>>> import numpy as np
>>> from numpy import linalg as LA
>>> np.set_printoptions(suppress=True, linewidth=140)
>>> rd = lambda a: np.round(a, 2) + 0
>>> rng = np.random.default_rng(3547)
>>> th = np.sort(rng.uniform(-2, 2, 11))
>>> K = np.c_[th, th ** 2, th ** 3] @ np.array([[-2, 3, 1, 1, -1, 1, 0, 0, -3],
...     [0, 1, -2, 3, 2, 3, -2, -2, -3],
...     [1, -3, -2, 0, 1, 0, -3, 3, -2]])
>>> rd(K)
array([[  0.71,   2.79,  -0.68,   3.  ,   2.32,   3.  ,   2.15,  -7.73,   2.65],
       [  1.03,   0.7 ,  -1.03,   1.81,   1.92,   1.81,   0.82,  -4.51,   1.89],
       [  1.05,   0.59,  -1.04,   1.74,   1.89,   1.74,   0.75,  -4.32,   1.84],
       [  0.97,  -0.81,  -0.87,   0.44,   1.07,   0.44,  -0.08,  -1.29,   1.13],
       [ -0.11,   0.17,   0.05,   0.06,  -0.05,   0.06,  -0.01,  -0.01,  -0.17],
       [ -1.09,   1.52,  -1.4 ,   2.62,   0.92,   2.62,  -2.66,   0.21,  -5.14],
       [ -0.5 ,  -0.7 ,  -6.02,   6.09,   3.98,   6.09,  -9.32,   2.9 , -12.69],
       [ -0.04,  -2.11,  -8.07,   7.31,   5.3 ,   7.31, -12.24,   4.36, -15.65],
       [  0.14,  -2.67,  -8.82,   7.74,   5.79,   7.74, -13.31,   4.92, -16.72],
       [  0.77,  -4.55, -11.24,   9.04,   7.32,   9.04, -16.74,   6.79, -20.04],
       [  3.68, -13.08, -21.01,  13.58,  13.39,  13.58, -30.6 ,  15.11, -32.75]])
>>> np.allclose(K[:-1].T @ LA.lstsq(K[:-1].T, K[-1])[0], K[-1])
True
>>> rd(np.trace(LA.pinv(K) @ K))
np.float64(3.0)
>>> np.unique(K.round(6), axis=0).shape
(11, 9)
>>> LA.lstsq(K[:-1].T, K[-1])[2]
np.int32(3)
>>> r0 = np.array([1, 1, -6, 8, 8, -5, 5, 0]) + 0.5
>>> data = np.eye(8) - 2 * np.outer(r0, r0) / (r0 @ r0)
>>> rd(data)
array([[ 0.98, -0.02,  0.07, -0.11, -0.11,  0.06, -0.07, -0.01],
       [-0.02,  0.98,  0.07, -0.11, -0.11,  0.06, -0.07, -0.01],
       [ 0.07,  0.07,  0.74,  0.41,  0.41, -0.22,  0.26,  0.02],
       [-0.11, -0.11,  0.41,  0.37, -0.63,  0.33, -0.41, -0.04],
       [-0.11, -0.11,  0.41, -0.63,  0.37,  0.33, -0.41, -0.04],
       [ 0.06,  0.06, -0.22,  0.33,  0.33,  0.82,  0.22,  0.02],
       [-0.07, -0.07,  0.26, -0.41, -0.41,  0.22,  0.74, -0.02],
       [-0.01, -0.01,  0.02, -0.04, -0.04,  0.02, -0.02,  1.  ]])
>>> # orthonormal columns
>>> rd(LA.matrix_power(data, 4))
array([[1., 0., 0., 0., 0., 0., 0., 0.],
       [0., 1., 0., 0., 0., 0., 0., 0.],
       [0., 0., 1., 0., 0., 0., 0., 0.],
       [0., 0., 0., 1., 0., 0., 0., 0.],
       [0., 0., 0., 0., 1., 0., 0., 0.],
       [0., 0., 0., 0., 0., 1., 0., 0.],
       [0., 0., 0., 0., 0., 0., 1., 0.],
       [0., 0., 0., 0., 0., 0., 0., 1.]])
>>> np.allclose(data, data.T)
True
>>> rd((data + data.T) / 2)
array([[ 0.98, -0.02,  0.07, -0.11, -0.11,  0.06, -0.07, -0.01],
       [-0.02,  0.98,  0.07, -0.11, -0.11,  0.06, -0.07, -0.01],
       [ 0.07,  0.07,  0.74,  0.41,  0.41, -0.22,  0.26,  0.02],
       [-0.11, -0.11,  0.41,  0.37, -0.63,  0.33, -0.41, -0.04],
       [-0.11, -0.11,  0.41, -0.63,  0.37,  0.33, -0.41, -0.04],
       [ 0.06,  0.06, -0.22,  0.33,  0.33,  0.82,  0.22,  0.02],
       [-0.07, -0.07,  0.26, -0.41, -0.41,  0.22,  0.74, -0.02],
       [-0.01, -0.01,  0.02, -0.04, -0.04,  0.02, -0.02,  1.  ]])
>>> np.trace(data)
np.float64(6.0)
